% python3 -q
>>> import numpy as np
>>> np.set_printoptions(suppress=True, linewidth=100)
>>> J = np.load("layer6.npy")
>>> J
array([[  5,   0,  -3,   1,   5],
       [ -4,   5,   2,  -2,  -5],
       [ -3,  -2,   2,   1,  -3],
       [  5,   1,  -2,   1,  -3],
       [  3,   0,   2,   0,   2],
       [-11,  20,   5,  -7, -15]])
>>> vec = np.array([-3, 1, -2, -1, -2])
>>> y = J @ vec
>>> y
array([-20,  25,   8,  -5, -17,  80])
>>> np.round(np.linalg.pinv(J) @ J, 2) + 0
array([[1., 0., 0., 0., 0.],
       [0., 1., 0., 0., 0.],
       [0., 0., 1., 0., 0.],
       [0., 0., 0., 1., 0.],
       [0., 0., 0., 0., 1.]])
>>> rng = np.random.default_rng(24)
>>> y = y + 0.05 * rng.normal(size=6)
>>> y.round(2)
array([-19.93,  25.02,   7.94,  -5.01, -17.02,  79.99])
>>> beta, *_ = np.linalg.lstsq(J, y)
>>> round(float(np.linalg.norm(y - J @ beta)), 2)
0.03
>>> beta.round()
array([-3.,  1., -2., -1., -2.])
>>> Q, vecs = np.linalg.qr(J[:, :4])[0], np.linalg.qr(J[:, 4:])[0]
>>> s = np.linalg.svd(Q.T @ vecs, compute_uv=False)
>>> round(float(np.linalg.norm(Q @ Q.T - vecs @ vecs.T, 2)), 2)
1.0
>>> s.round(2)
array([0.97])
>>> (s > 0.9).sum()
np.int64(1)
>>> np.round(np.degrees(np.arccos(s.clip(0, 1))), 2)
array([15.14])
>>> A2 = J + rng.integers(-2, 3, (6, 4)) @ rng.integers(-2, 3, (4, 5))
>>> A2
array([[  3,  -7,  -7,   5,  11],
       [ -3,   6,   4,   0,  -9],
       [  2,  -4,   4,   3,  -1],
       [  1,  -7,  -6,   3,   2],
       [  0,  -1,  -1,   7,   1],
       [-14,  20,   6, -16, -16]])
>>> np.linalg.matrix_rank(A2 - J, tol=1e-8)
np.int64(4)
>>> np.diff(J, axis=0)
array([[ -9,   5,   5,  -3, -10],
       [  1,  -7,   0,   3,   2],
       [  8,   3,  -4,   0,   0],
       [ -2,  -1,   4,  -1,   5],
       [-14,  20,   3,  -7, -17]])
>>> E = np.load("m.npy")
>>> E
array([[-2, -3, -3, -2, -1, -4],
       [-2, -3, -3, -2, -1, -4],
       [ 4,  3,  3,  4,  5,  2],
       [ 0, -1, -1,  0,  1, -2],
       [ 4,  3,  3,  4,  5,  2],
       [-2, -3, -3, -2, -1, -4]])
>>> # rows and columns are dependent
>>> A2 = E / np.sqrt((E ** 2).mean(axis=1, keepdims=True))
>>> A2[1].round(2)
array([-0.75, -1.12, -1.12, -0.75, -0.37, -1.49])
>>> np.linalg.matrix_rank(A2) == np.linalg.matrix_rank(E)
np.True_
>>> np.round(np.linalg.norm(A2, axis=1), 2)
array([2.45, 2.45, 2.45, 2.45, 2.45, 2.45])
>>> np.linalg.matrix_rank(E - E.mean(axis=1, keepdims=True))
np.int64(1)
>>> E - E[0]
array([[0, 0, 0, 0, 0, 0],
       [0, 0, 0, 0, 0, 0],
       [6, 6, 6, 6, 6, 6],
       [2, 2, 2, 2, 2, 2],
       [6, 6, 6, 6, 6, 6],
       [0, 0, 0, 0, 0, 0]])
>>> E.shape
(6, 6)
>>> np.unravel_index(np.abs(E).argmax(), E.shape)
(np.int64(2), np.int64(4))
>>> E.sum(axis=1)
array([-15, -15,  21,  -3,  21, -15])
>>> np.abs(E).max()
np.int64(5)
>>> np.round(np.linalg.norm(E), 2)
np.float64(17.15)
>>> mat = np.load("run11.npy")
>>> mat
array([[ 60,   1,   2,   1,   3,   1,   1,   2,   3,   0],
       [  1, 103,   3,   1,   2,   0,   1,   2,   2,   0],
       [  3,   2, 160,   1,   0,   1,   2,   0,   3,   3],
       [  2,   2,   0, 141,   1,   3,   3,   0,   1,   1],
       [  1,   1,   2,   0, 102,   2,   3,   3,   1,   2],
       [  2,   3,   3,   2,   1,  41,   1,   3,   0,   3],
       [  1,   3,   1,   1,   1,   2, 183,   3,   2,   2],
       [  2,   1,   2,   3,   3,   2,   2, 123,   1,   2],
       [  1,   2,   0,   0,   3,   2,   2,   3,  20,   1],
       [  0,   0,   1,   0,   0,   0,   2,   3,   2,  81]])
>>> A2 = mat + rng.integers(-2, 3, (10, 9)) @ rng.integers(-2, 3, (9, 10))
>>> A2
array([[ 58,  -1,  -5,   5,   5,  -1,   0,  -4,  -4,   4],
       [  4, 106,   6,   6,  -2,  -2,  -2,  -4,   6,   6],
       [  8,  -4, 161,   4,  -4,   9,   1,   6,   1,   0],
       [  2,  -1,  -3, 145,   0,   4,  -8,  -5,   3,   3],
       [  2,  10,  -1,   2, 115,  -1,  10,   0,  -4,   7],
       [  4,   4,  -1,   4,  -5,  48,  -4,   7,  -2,   5],
       [  0,   0,   1,  -2,  -1,   1, 181,   5,   3,  -4],
       [  1,  -3,   1,  -3,   3,   1,   9, 129,  -1,  -5],
       [ -7,  -2,   0,   1,   9,   0,   1,  -1,  10,   4],
       [ -2,  -5,   0,   4,   8,   1,  -2,   0,  -5,  80]])
>>> np.abs(A2 - mat).sum(axis=1)
array([37, 39, 39, 32, 51, 35, 21, 35, 39, 36])
>>> np.linalg.matrix_rank(A2 - mat, tol=1e-8)
np.int64(9)
